% python3 -q
>>> import numpy as np
>>> from numpy import linalg as LA
>>> np.set_printoptions(precision=1, suppress=True, linewidth=120)
>>> def rd(a):
...     return np.round(a, 1) + 0
... 
>>> E = np.load("block5.npy")
>>> print(E)
[[-6  9  2]
 [ 0  1 -8]
 [ 0  0  0]]
>>> Y = E[0, 0] * E[1:] - np.outer(E[1:, 0], E[0])
>>> print(Y)
[[ 0 -6 48]
 [ 0  0  0]]
>>> print(np.flatnonzero(~Y.round(6).any(axis=1)))
[1]
>>> print(LA.matrix_rank(Y), LA.matrix_rank(E))
1 2
>>> rk = LA.matrix_rank(E)
>>> print(rk)
2
>>> N = LA.svd(E)[2][rk:].T
>>> print(np.allclose(E @ N, 0))
True
>>> print([int(LA.matrix_rank(E[:, :j + 1])) for j in range(3)])
[1, 2, 2]
>>> print([int(LA.matrix_rank(np.delete(E, i, axis=0))) for i in range(3)])
[1, 1, 2]
>>> print([int(LA.matrix_rank(E[:i])) for i in range(1, len(E) + 1)])
[1, 2, 2]
>>> print(rd(N[:, 0] / N[np.abs(N[:, 0]).round(6).argmax(), 0]))
[1.  0.6 0.1]
>>> print(np.poly(E))
[ 1.  5. -6.  0.]
>>> print(rd(LA.det(2 * E)), rd(LA.det(E)))
0.0 0.0
>>> print(rd(LA.det(E.T)))
0.0
>>> print(rd(LA.eigvals(E).sum().real))
-5.0
>>> print(rd(LA.eigvals(E)))
[-6.  1.  0.]
>>> print(rd(np.sort(np.abs(LA.eigvals(E)))))
[0. 1. 6.]
>>> print(np.allclose(E @ E.T, E.T @ E))
False
>>> print(rd(LA.det(E)))
0.0
>>> print((E + E.T) / 2)
[[-6.   4.5  1. ]
 [ 4.5  1.  -4. ]
 [ 1.  -4.   0. ]]
>>> print(LA.matrix_power(E, 3))
[[-216  279  432]
 [   0    1   -8]
 [   0    0    0]]
>>> G = E.T @ E
>>> print(G)
[[ 36 -54 -12]
 [-54  82  10]
 [-12  10  68]]
>>> print(np.allclose(G, G.T))
True
>>> A = np.load("dump.npy")
>>> print(A)
[[  -1    1   -5    2]
 [   4  -81   -2    3]
 [  -5    1 -105    5]
 [  -2   -4    1  -22]]
>>> Y = A[0, 0] * A[1:] - np.outer(A[1:, 0], A[0])
>>> print(Y)
[[  0  77  22 -11]
 [  0   4  80   5]
 [  0   6 -11  26]]
>>> print(A[:, 0] / A[0, 0])
[ 1. -4.  5.  2.]
>>> print(LA.matrix_rank(Y), LA.matrix_rank(A))
3 4
>>> print(np.flatnonzero(~Y.round(6).any(axis=1)))
[]
>>> t = np.radians(30)
>>> R = np.eye(4)
>>> R[2, 2] = R[3, 3] = np.cos(t)
>>> R[2, 3], R[3, 2] = -np.sin(t), np.sin(t)
>>> print(rd(R))
[[ 1.   0.   0.   0. ]
 [ 0.   1.   0.   0. ]
 [ 0.   0.   0.9 -0.5]
 [ 0.   0.   0.5  0.9]]
>>> Y = A @ R.T
>>> print(rd(LA.svd(A, compute_uv=False)), rd(LA.svd(Y, compute_uv=False)))
[105.4  81.2  22.2   0.9] [105.4  81.2  22.2   0.9]
>>> print(rd(Y))
[[ -1.    1.   -5.3  -0.8]
 [  4.  -81.   -3.2   1.6]
 [ -5.    1.  -93.4 -48.2]
 [ -2.   -4.   11.9 -18.6]]
>>> print(rd(LA.det(R)), rd(np.trace(R)))
1.0 3.7
>>> F = np.load("run1.npy")
>>> print(F)
[[  3.2 -15.8  -6.7]
 [  5.  -12.5  -4.6]
 [ -0.3  -1.3  -2.4]
 [-11.2 -15.   14.4]
 [ -4.3  -4.3   2.9]
 [  2.1  11.2 -18.2]
 [-18.5   2.3  -4.4]
 [ -6.1  -3.9   1.2]
 [ -6.3  -5.    2.4]
 [ 10.2  -3.1  -3.8]]
>>> vec = np.array([-3, -2, 0])
>>> target = F @ vec
>>> print(rd(LA.solve(F.T @ F, F.T @ target)))
[-3. -2.  0.]
>>> print(rd(LA.pinv(F) @ F))
[[1. 0. 0.]
 [0. 1. 0.]
 [0. 0. 1.]]
>>> rng = np.random.default_rng(568398)
>>> target = target + 0.3 * rng.normal(size=10)
>>> print(rd(target))
[ 21.6  10.2   3.6  62.9  22.  -29.2  50.9  26.   29.  -24.7]
>>> beta, *_ = LA.lstsq(F, target)
>>> print([round(float(LA.norm(LA.solve(F.T @ F + lam * np.eye(3), F.T @ target))), 2) for lam in (0, 1, 10, 100)])
[3.6, 3.59, 3.54, 3.13]
>>> print(rd(F.T @ (target - F @ beta)))
[0. 0. 0.]
>>> G = np.cov(F, rowvar=False)
>>> print(G.shape)
(3, 3)
>>> print(rd(np.polyfit(F[:, 0], F[:, 1], 1)))
[-0.1 -4.9]
>>> print(rd(np.median(F, axis=0)))
[-2.3 -4.1 -3.1]
>>> print(np.argsort(-F.std(axis=0).round(6), kind="stable"))
[0 2 1]
>>> print(rd(np.corrcoef(F[:, 0], F[:, 1])[0, 1]))
-0.1
>>> print(rd(F.std(axis=0)))
[8.  7.8 7.9]
>>> f = np.array([-1, -2, -3]) + 0.5
>>> feats = np.eye(3) - 2 * np.outer(f, f) / (f @ f)
>>> print(rd(feats))
[[ 0.9 -0.2 -0.3]
 [-0.2  0.5 -0.9]
 [-0.3 -0.9 -0.4]]
>>> # keeps lengths
>>> print([round(float(LA.det(feats[:i, :i])), 2) + 0 for i in range(1, 4)])
[0.94, 0.43, -1.0]
>>> print(rd(LA.eigvalsh(feats).min()))
-1.0
>>> print(np.all(LA.eigvalsh(feats) > 0))
False
>>> labels = rng.permutation(3)
>>> print(labels)
[1 2 0]
>>> Y = feats[labels][:, labels]
>>> print(np.allclose(Y, feats))
False
>>> print(rd(LA.det(Y)), rd(LA.det(feats[labels])))
-1.0 -1.0
>>> print(rd(np.sort(np.abs(LA.eigvals(Y)))))
[1. 1. 1.]
>>> print(np.trace(Y))
1.0
>>> Q, V = LA.qr(feats[:, :2])[0], LA.qr(feats[:, 2:])[0]
>>> sig = LA.svd(Q.T @ V, compute_uv=False)
>>> print((sig > 0.9).sum())
0
>>> print(rd(sig))
[0.]
>>> Y = LA.invert(feats)
Traceback (most recent call last):
  File "<python-input-84>", line 1, in <module>
    Y = LA.invert(feats)
        ^^^^^^^^^
AttributeError: module 'numpy.linalg' has no attribute 'invert'
>>> Y = LA.inv(feats)
>>> print(rd(LA.inv(Y)))
[[ 0.9 -0.2 -0.3]
 [-0.2  0.5 -0.9]
 [-0.3 -0.9 -0.4]]
>>> print(np.allclose(Y, feats.T))
True
>>> print(rd(LA.det(feats) * Y))
[[-0.9  0.2  0.3]
 [ 0.2 -0.5  0.9]
 [ 0.3  0.9  0.4]]
>>> print(rd(LA.slogdet(feats)[0]))
-1.0
>>> print(rd(LA.cond(feats)))
1.0
>>> print(rd(Y))
[[ 0.9 -0.2 -0.3]
 [-0.2  0.5 -0.9]
 [-0.3 -0.9 -0.4]]
>>> w, V = LA.eigh(feats)
>>> vec = np.array([2, 1, 0])
>>> print(rd(vec @ feats @ vec / (vec @ vec)), rd(w[0]), w[-1])
0.7 -1.0 1.0
>>> print(rd(vec @ feats @ vec))
3.6
>>> print(rd(np.abs(feats).sum(axis=1).max()), np.abs(w).max())
1.6 1.0
>>> print(rd(V * np.maximum(w, 0) @ V.T))
[[ 1.  -0.1 -0.1]
 [-0.1  0.7 -0.4]
 [-0.1 -0.4  0.3]]
>>> print(rd(V * np.abs(w) @ V.T))
[[1. 0. 0.]
 [0. 1. 0.]
 [0. 0. 1.]]
>>> M = np.loadtxt("arr.csv", delimiter=",")
>>> print(rd(M))
[[ 0.  -1.  -1.2]
 [ 0.1  0.3  0.2]
 [-0.3 -1.8 -1.9]
 [ 0.   1.3  1.4]
 [ 0.1 -1.6 -1.6]
 [ 0.   0.7  0.6]
 [-0.1  2.4  2.4]
 [-0.1 -1.  -1.2]
 [ 0.2 -1.  -1.2]
 [ 0.1  0.1  0. ]]
>>> G = np.cov(M, rowvar=False)
>>> print(rd(np.corrcoef(M[:, 2], M[:, 0])[0, 1]))
0.0
>>> print(rd(np.median(M, axis=0)))
[ 0.  -0.4 -0.6]
>>> print(rd(LA.eigvalsh(G)[::-1]))
[3.9 0.  0. ]
>>> print(rd(np.corrcoef(M.T)))
[[1. 0. 0.]
 [0. 1. 1.]
 [0. 1. 1.]]
>>> print(np.argsort(-M.std(axis=0).round(6), kind="stable"))
[2 1 0]
>>> cen = M - M.mean(axis=0)
>>> left, sig, Vh = LA.svd(cen, full_matrices=False)
>>> print(np.abs(Vh[0]).argmax())
2
>>> print(rd((sig ** 2).sum() ** 2 / (sig ** 4).sum()))
1.0
>>> print(np.abs(left[:, 0]).argmax())
6
>>> print(rd(cen.mean(axis=0)))
[0. 0. 0.]
>>> print(np.searchsorted(np.cumsum(sig ** 2) / (sig ** 2).sum(), 0.9) + 1)
1
>>> print(LA.matrix_rank(cen))
3
>>> J = np.loadtxt("case6.csv", delimiter=",")
>>> print(J)
[[ 1. -1.  1.]
 [ 1.  0.  0.]
 [ 1.  1.  1.]
 [ 1.  2.  4.]]
>>> def softmax(z):
...     e = np.exp(z - z.max(axis=-1, keepdims=True))
...     return e / e.sum(axis=-1, keepdims=True)
... 
>>> print(softmax(J).sum(axis=1))
[1. 1. 1. 1.]
>>> print(rd(softmax(J[1])))
[0.6 0.2 0.2]
>>> S = J @ J.T / np.sqrt(3)
>>> print(softmax(S)[1] @ J)
[1.  0.5 1.5]
>>> print(softmax(S).round(6).argmax(axis=1))
[0 0 3 3]
>>> vec = np.array([0, 3, 0])
>>> print(np.einsum("ij,j->i", J, vec))
[-3.  0.  3.  6.]
>>> print(J * vec)
[[ 0. -3.  0.]
 [ 0.  0.  0.]
 [ 0.  3.  0.]
 [ 0.  6.  0.]]
>>> print(J @ (2 * vec))
[-6.  0.  6. 12.]
>>> print(J @ np.ones(3))
[1. 1. 3. 7.]
>>> print(J @ vec)
[-3.  0.  3.  6.]
>>> arr = np.loadtxt("test11.csv", delimiter=",")
>>> print(arr)
[[-0.6  0.   0.8]
 [ 0.3 -1.6 -1.4]
 [-5.1 -4.  -4.7]
 [ 0.4 -1.2  1.1]
 [-0.2 -1.7 -0.4]
 [-5.5 -2.8 -4.1]
 [-6.7 -3.7 -3.8]
 [-0.5 -1.6  0.2]
 [-5.7 -3.7 -5.5]
 [-6.5 -4.6 -5.3]
 [-5.1 -5.4 -4. ]
 [-4.7 -4.3 -3.1]
 [-6.  -5.3 -3.3]
 [-6.1 -4.8 -4.2]
 [ 0.3 -0.1 -0.1]
 [-6.1 -4.9 -2.3]
 [-5.7 -3.6 -7.4]
 [-8.3 -4.  -6.3]
 [ 0.3 -1.9 -1.9]
 [-1.6 -1.4 -0.3]
 [ 1.7 -1.4 -0.5]
 [-6.8 -5.7 -3.8]
 [-0.9 -0.5 -0.2]
 [-5.1 -4.3 -5. ]
 [ 0.5  0.3 -0.9]]
>>> G = np.cov(arr, rowvar=False)
>>> print(rd(np.corrcoef(arr.T)))
[[1.  0.9 0.9]
 [0.9 1.  0.8]
 [0.9 0.8 1. ]]
>>> print(rd(np.corrcoef(arr[:, 1], arr[:, 0])[0, 1]))
0.9
>>> print(rd(G))
[[9.8 5.1 6.4]
 [5.1 3.5 3.4]
 [6.4 3.4 5.7]]
>>> print(np.argsort(-arr.std(axis=0).round(6), kind="stable"))
[0 2 1]
>>> print(rd(arr.std(axis=0)))
[3.1 1.8 2.3]
>>> print(rd(np.polyfit(arr[:, 1], arr[:, 0], 1)))
[1.5 0.9]
>>> print(rd(LA.det(G[::-1])))
-12.2
>>> print(rd(LA.det(G.T)))
12.2
>>> print(rd(LA.eigvals(G).sum().real))
19.0
>>> print(rd(LA.det(2 * G)), rd(LA.det(G)))
97.9 12.2
>>> cen = arr - arr.mean(axis=0)
>>> V = LA.svd(cen)[2][:1]
>>> Y = cen - cen @ V.T @ V
>>> print(LA.norm(Y, axis=1).round(6).argmax())
16
>>> print(rd(Y.std(axis=0)))
[0.6 0.8 0.9]
>>> print(rd((cen @ V.T).std(axis=0)))
[4.1]
>>> m1 = np.triu(rng.random((3, 3)) < 0.8, 1).astype(int)
>>> m1 = m1 + m1.T
>>> print(m1)
[[0 1 1]
 [1 0 0]
 [1 0 0]]
>>> # symmetric, so the eigenvalues are real
>>> print(rd(F.sum(axis=1)))
[-19.3 -12.1  -4.  -11.8  -5.7  -4.9 -20.6  -8.8  -8.9   3.3]
>>> print(np.count_nonzero(F))
30
>>> print(F.shape)
(10, 3)
>>> print(rd(LA.norm(F)))
46.9
>>> print(rd(F.sum(axis=0)))
[-26.2 -47.4 -19.2]
>>> print(np.abs(F).max())
18.5
>>> print(rd(F.mean(axis=0)))
[-2.6 -4.7 -1.9]
>>> print(np.allclose(m1 @ m1.T, m1.T @ m1))
True
>>> print(rd(np.sort(np.abs(LA.eigvals(m1)))))
[0.  1.4 1.4]
>>> print(rd(LA.det(m1)))
0.0
>>> print([round(float(LA.det(m1[:i, :i])), 2) + 0 for i in range(1, 4)])
[0.0, -1.0, 0.0]
>>> w, V = LA.eigh(m1)
>>> vec = np.array([3, 5, 0])
>>> print(rd(V * np.maximum(w, 0) @ V.T))
[[0.7 0.5 0.5]
 [0.5 0.4 0.4]
 [0.5 0.4 0.4]]
>>> print(vec @ m1 @ vec)
30
>>> print(rd(LA.eigvalsh(m1[1:, 1:])))
[0. 0.]
